$ python3 -q
>>> import numpy as np
>>> np.set_printoptions(precision=3, suppress=True, linewidth=200, legacy="1.25")
>>> rnd = lambda a: np.round(a, 3) + 0
>>> J = np.load("w.npy")
>>> J
array([[ 2,  1, -2, -1],
       [ 1,  2,  1, -2],
       [-2,  1,  2,  1],
       [-1, -2,  1,  2]])
>>> J @ J
array([[10,  4, -8, -8],
       [ 4, 10,  0, -8],
       [-8,  0, 10,  4],
       [-8, -8,  4, 10]])
>>> rnd(np.abs(np.linalg.eigvals(J)).max())
5.162
>>> rnd(np.sort(np.abs(np.linalg.eigvals(J))))
array([0.586, 1.162, 3.414, 5.162])
>>> np.trace(J)
8
>>> assert J == J.T
Traceback (most recent call last):
  File "<python-input-9>", line 1, in <module>
    assert J == J.T
           ^^^^^^^^
ValueError: The truth value of an array with more than one element is ambiguous. Use a.any() or a.all()
>>> Y = np.array([[2, -3], [6, -6]])
>>> mat = np.block([[np.zeros((2, 2)), Y], [Y.T, np.zeros((2, 2))]])
>>> mat
array([[ 0.,  0.,  2., -3.],
       [ 0.,  0.,  6., -6.],
       [ 2.,  6.,  0.,  0.],
       [-3., -6.,  0.,  0.]])
>>> w1 = np.array([[-3, 4, 5, 4, 1],
...     [-1, -2, 0, 4, 0],
...     [4, -1, 2, 5, -5],
...     [2, 1, -4, 1, -3]])
>>> b = np.array([4, 4, 4, 5, 1])
>>> act = np.maximum(mat @ w1 + b, 0)
>>> (act > 0).astype(int)
array([[1, 0, 1, 1, 0],
       [1, 0, 1, 1, 0],
       [0, 0, 1, 1, 1],
       [1, 1, 0, 0, 0]])
>>> np.linalg.matrix_rank(act)
4
>>> cent = np.array([[-2, -1, -3], [1, -3, -1], [-1, -1, 2], [-2, 0, -1], [2, 2, 3]])
>>> (act @ cent).round(6).argmax(axis=1)
array([2, 2, 2, 1])
>>> w1 @ cent
array([[ -1, -12,  14],
       [ -8,   7,   1],
       [-31, -13, -27],
       [ -7,  -7, -25]])
>>> act @ cent
array([[ -56.,  -26.,   10.],
       [-130.,  -56.,    3.],
       [ -82.,   -8.,    0.],
       [ -34.,  -31.,  -61.]])
>>> Q, evecs = np.linalg.qr(mat[:, :3])[0], np.linalg.qr(mat[:, 3:])[0]
>>> sv = np.linalg.svd(Q.T @ evecs, compute_uv=False)
>>> rnd(sv)
array([0.99])
>>> (sv > 0.9).sum()
1
>>> r0 = np.array([-2, 0, 3])
>>> np.convolve(J[0], r0)
array([-4, -2, 10,  5, -6, -3])
>>> np.correlate(J[0], J[2], "full")
array([ 2,  5,  2, -8, -6,  3,  2])
>>> t3 = np.stack([J, 4 * J, J[::-1]])
>>> np.linalg.matrix_rank(t3)
array([4, 4, 4])
>>> np.linalg.matrix_rank(t3.reshape(3, -1))
2
>>> t3.shape
(3, 4, 4)
>>> (t3 @ J.T).shape
(3, 4, 4)
>>> evals, evecs = np.linalg.eigh(mat)
>>> np.abs(evecs[:, -1]).round(6).argmax()
1
>>> np.unique(evals.round(6) + 0, return_counts=True)[1]
array([1, 1, 1, 1])
>>> rnd(np.linalg.eigvalsh(mat @ mat))
array([ 0.426,  0.426, 84.574, 84.574])
>>> rnd(np.abs(evecs[:, -1]))
array([0.273, 0.652, 0.485, 0.515])
>>> data = np.load("m.npy")
>>> data
array([[ 2,  1, -2,  0,  0,  1],
       [ 0,  1,  0,  0,  0,  0],
       [ 0, -2,  1, -2, -1, -1],
       [-2,  2,  0,  1,  1,  1],
       [ 2,  2,  2,  1,  8, -2],
       [-2,  0,  0, -1, -2,  3]])
>>> Y = data / np.linalg.norm(data, axis=1, keepdims=True)
>>> C2 = Y @ Y.T
>>> rnd(C2)
array([[ 1.   ,  0.316, -0.477, -0.095,  0.   , -0.075],
       [ 0.316,  1.   , -0.603,  0.603,  0.222,  0.   ],
       [-0.477, -0.603,  1.   , -0.727, -0.335,  0.071],
       [-0.095,  0.603, -0.727,  1.   ,  0.235,  0.284],
       [ 0.   ,  0.222, -0.335,  0.235,  1.   , -0.707],
       [-0.075,  0.   ,  0.071,  0.284, -0.707,  1.   ]])
>>> (np.abs(C2) > 0.9).astype(int)
array([[1, 0, 0, 0, 0, 0],
       [0, 1, 0, 0, 0, 0],
       [0, 0, 1, 0, 0, 0],
       [0, 0, 0, 1, 0, 0],
       [0, 0, 0, 0, 1, 0],
       [0, 0, 0, 0, 0, 1]])
>>> np.argwhere(np.triu(np.abs(C2) > 0.95, 1))
array([], shape=(0, 2), dtype=int64)
>>> (C2 - 2 * np.eye(6)).round(6).argmax(axis=1)
array([1, 3, 5, 1, 3, 3])
